% python3 -q
>>> import numpy as np
>>> import numpy.linalg as la
>>> np.set_printoptions(precision=1, suppress=True, linewidth=160)
>>> K = np.load("dump.npy")
>>> print(K)
[[0.5 0.5 0.  0. ]
 [0.2 0.5 0.2 0. ]
 [0.5 0.  0.5 0. ]
 [0.5 0.  0.  0.5]]
>>> # row-stochastic, so 1 is an eigenvalue
>>> cov = K.T @ K
>>> print(np.diag(cov))
[0.8 0.5 0.3 0.2]
>>> print(np.round(la.eigvalsh(cov)[::-1], 1) + 0)
[1.2 0.4 0.2 0. ]
>>> print((K @ K.T).shape)
(4, 4)
>>> print(la.matrix_rank(cov))
4
>>> Z = 3 * np.array([[-1.6, 0.3, 0.6, 0.5], [-1.4, -0.8, 1.2, 2.1]])
>>> rng = np.random.default_rng(53700)
>>> labels = rng.integers(0, 2, 15)
>>> mat = Z[labels] + rng.normal(size=(15, 4))
>>> print(mat)
[[-3.7 -1.1  4.   5.9]
 [-2.4 -3.9  3.8  5.7]
 [-4.6 -0.2  1.6  2.2]
 [-4.5 -2.5  1.7  6.4]
 [-4.3 -3.5  3.   6. ]
 [-5.7 -0.2  1.1  0.8]
 [-3.4  0.3  1.4 -2. ]
 [-5.1 -2.6  6.1  5.8]
 [-3.3  0.4  1.9  1.3]
 [-4.4 -1.8  4.5  5.1]
 [-5.7 -2.3  3.6  6.1]
 [-4.3  0.2  0.6  0.8]
 [-3.9  0.5 -0.3  0.3]
 [-4.1  0.2  2.9  2. ]
 [-6.  -1.9  3.4  4.9]]
>>> Xc = mat - mat.mean(axis=0)
>>> vecs = la.svd(Xc)[2][:1]
>>> A2 = Xc - Xc @ vecs.T @ vecs
>>> print(np.cov(Xc @ vecs.T, rowvar=False))
11.09945181444129
>>> print(la.norm(A2, axis=1).round(6).argmax())
1
>>> E = np.array([[0, 0], [0, 2], [0, 0]])
>>> print(E)
[[0 0]
 [0 2]
 [0 0]]
>>> # null space of dimension 1
>>> T = np.stack([E, -3 * E, E[::-1]])
>>> print(np.einsum("bij,cij->bc", T, T))
[[  4 -12   4]
 [-12  36 -12]
 [  4 -12   4]]
>>> print(T.shape)
(3, 3, 2)
>>> print(la.matrix_rank(T))
[1 1 1]
>>> print(la.norm(T, axis=(1, 2)))
[2. 6. 2.]
>>> r = la.matrix_rank(E)
>>> print(r)
1
>>> null = la.svd(E)[2][r:].T
>>> print(null[:, 0] / null[np.abs(null[:, 0]).round(6).argmax(), 0])
[1. 0.]
>>> print(la.matrix_rank(E.T @ E), la.matrix_rank(E @ E.T))
1 1
>>> print([int(la.matrix_rank(E[:i])) for i in range(1, len(E) + 1)])
[0, 1, 1]
>>> print([int(la.matrix_rank(np.delete(E, i, axis=0))) for i in range(3)])
[1, 0, 1]
>>> print(null.shape)
(2, 1)
>>> print(null @ null.T)
[[1. 0.]
 [0. 0.]]
>>> Uu, sig, VT = la.svd(E)
>>> print(np.argmax(sig[:-1] / (sig[1:] + 1e-6)) + 1)
1
>>> print(sig)
[2. 0.]
>>> A2 = Uu[:, :1] @ np.diag(sig[:1]) @ VT[:1]
>>> print(A2)
[[0. 0.]
 [0. 2.]
 [0. 0.]]
>>> print(np.abs(E - A2).max())
0.0
>>> print(round(la.norm(E) ** 2 / la.norm(E, 2) ** 2, 1))
1.0
>>> A2 = E + rng.integers(-2, 3, (3, 1)) @ rng.integers(-2, 3, (1, 2))
>>> print(A2)
[[ 2  2]
 [ 2  4]
 [-1 -1]]
>>> print(A2 - E)
[[ 2  2]
 [ 2  2]
 [-1 -1]]
>>> print(np.round(la.svd(A2 - E, compute_uv=False), 1) + 0)
[4.2 0. ]
>>> data = np.array([[0, 3, 0, 0, 0],
...     [0, 0, 0, 0, 0],
...     [0, 0, 0, -7, 0],
...     [0, 0, 0, 0, -3],
...     [0, 0, -5, 0, 0]])
>>> # null space of dimension 1
>>> A2 = np.array([[3, 2, 0], [1, 0, 2]])
>>> Z = np.kron(A2, data)
>>> print(Z.shape)
(10, 15)
>>> print(la.eigvals(data))
[-4.7+0.j   2.4+4.1j  2.4-4.1j  0. +0.j   0. +0.j ]
>>> print(np.kron(np.eye(2, dtype=int), data))
[[ 0  3  0  0  0  0  0  0  0  0]
 [ 0  0  0  0  0  0  0  0  0  0]
 [ 0  0  0 -7  0  0  0  0  0  0]
 [ 0  0  0  0 -3  0  0  0  0  0]
 [ 0  0 -5  0  0  0  0  0  0  0]
 [ 0  0  0  0  0  0  3  0  0  0]
 [ 0  0  0  0  0  0  0  0  0  0]
 [ 0  0  0  0  0  0  0  0 -7  0]
 [ 0  0  0  0  0  0  0  0  0 -3]
 [ 0  0  0  0  0  0  0 -5  0  0]]
>>> print(np.round(la.det(data[::-1]), 1))
0.0
>>> print(round(float(la.det(data.T)), 1))
0.0
>>> print(np.round(np.poly(data), 1) + 0)
[  1.   0.   0. 105.   0.   0.]
>>> f = np.array([-1, 1, 1])
>>> print(np.array([np.convolve(row, f, "same") for row in data]))
[[-3  3  3  0  0]
 [ 0  0  0  0  0]
 [ 0  0  7 -7 -7]
 [ 0  0  0  3 -3]
 [ 0  5 -5 -5  0]]
>>> print(np.round(la.norm(data, 2) / la.norm(data), 1))
0.7
>>> print(np.argsort(-la.norm(data, axis=0).round(6), kind="stable")[:3])
[3 2 1]
>>> print([round(float(x), 1) for x in la.svd(data, compute_uv=False)[:3]])
[7.0, 5.0, 3.0]
>>> print(la.cond(data) > 100)
True
>>> W0 = np.loadtxt("test14.csv", delimiter=",")
>>> print(W0)
[[-17.  -9.  -6.   3.]
 [ 14.   7.   6.  -2.]
 [  4.   3.   1.  -1.]
 [-40. -21. -12.   8.]]
>>> print(la.matrix_rank(W0, rtol=0.1))
1
>>> print(np.argsort(-la.norm(W0, axis=0).round(6), kind="stable")[:3])
[0 1 2]
>>> print([round(float(x), 1) for x in la.svd(W0, compute_uv=False)[:3]])
[54.5, 2.1, 0.7]
>>> F = np.loadtxt("x.csv", delimiter=",")
>>> print(F)
[[-1. -1. -1. -1. -1.]
 [-1. -2. -2. -2. -2.]
 [-1. -2. -3. -3. -3.]
 [-1. -2. -3. -4. -4.]
 [-1. -2. -3. -4. -5.]]
>>> # equal to its transpose
>>> vec = np.array([3, 0, 0, 0, 3])
>>> y = F @ vec
>>> coef, lr = np.zeros(5), 1 / la.norm(F, 2) ** 2
>>> for i in range(12):
...     coef -= lr * F.T @ (F @ coef - y)
...     if i % 2 == 0: print(i, round(la.norm(F @ coef - y), 1))
... 
0 1.9
2 1.9
4 1.9
6 1.9
8 1.9
10 1.9
>>> print(coef)
[0.4 0.7 1.  1.2 1.4]
>>> print(round(la.cond(F), 1))
45.5
>>> Q = F.astype(float).copy()
>>> for j in range(5):
...     Q[:, j] -= Q[:, :j] @ (Q[:, :j].T @ Q[:, j])
...     Q[:, j] /= la.norm(Q[:, j])
... 
>>> print(Q.round(1) + 0)
[[-0.4  0.9  0.   0.   0. ]
 [-0.4 -0.2  0.9  0.   0. ]
 [-0.4 -0.2 -0.3  0.8  0. ]
 [-0.4 -0.2 -0.3 -0.4  0.7]
 [-0.4 -0.2 -0.3 -0.4 -0.7]]
>>> A2 = la.inv(F)
>>> print(np.allclose(A2, F.T))
False
>>> print(round(float(la.slogdet(F)[0]), 1))
-1.0
>>> print(round(la.cond(F), 1))
45.5
>>> print((np.abs(A2) > 1e-9).astype(int))
[[1 1 0 0 0]
 [1 1 1 0 0]
 [0 1 1 1 0]
 [0 0 1 1 1]
 [0 0 0 1 1]]
>>> print(la.det(F) * A2)
[[ 2. -1.  0.  0.  0.]
 [-1.  2. -1.  0.  0.]
 [ 0. -1.  2. -1.  0.]
 [ 0.  0. -1.  2. -1.]
 [ 0.  0.  0. -1.  1.]]
>>> M = np.load("layer10.npy")
>>> print(M)
[[-1.9  0.5 -0.2]
 [-0.4 -0.9  1.7]
 [ 0.4  1.7  1. ]]
>>> vec = np.array([2, 1, 1])
>>> y = M @ vec
>>> print(y)
[-3.5  0.1  3.5]
>>> print(la.solve(M, y + M[:, 1]))
[2. 2. 1.]
>>> print(np.round(la.solve(M, M[:, 0]), 1) + 0)
[1. 0. 0.]
>>> hat = np.triu(np.array([[0, 0, 0], [3, 0, 0], [2, 3, 2]]), 1) + np.eye(3)
>>> A2 = hat @ M @ la.inv(hat)
>>> print(np.poly(A2))
[ 1.   1.9 -3.7 -8. ]
>>> print(round(la.det(A2), 1))
8.0
>>> print(la.matrix_rank(A2))
3
>>> print(A2)
[[-1.9  0.5 -0.2]
 [-0.4 -0.9  1.7]
 [ 0.4  1.7  1. ]]
>>> print(round(float(np.trace(A2)), 1), round(float(np.trace(M)), 1))
-1.9 -1.9
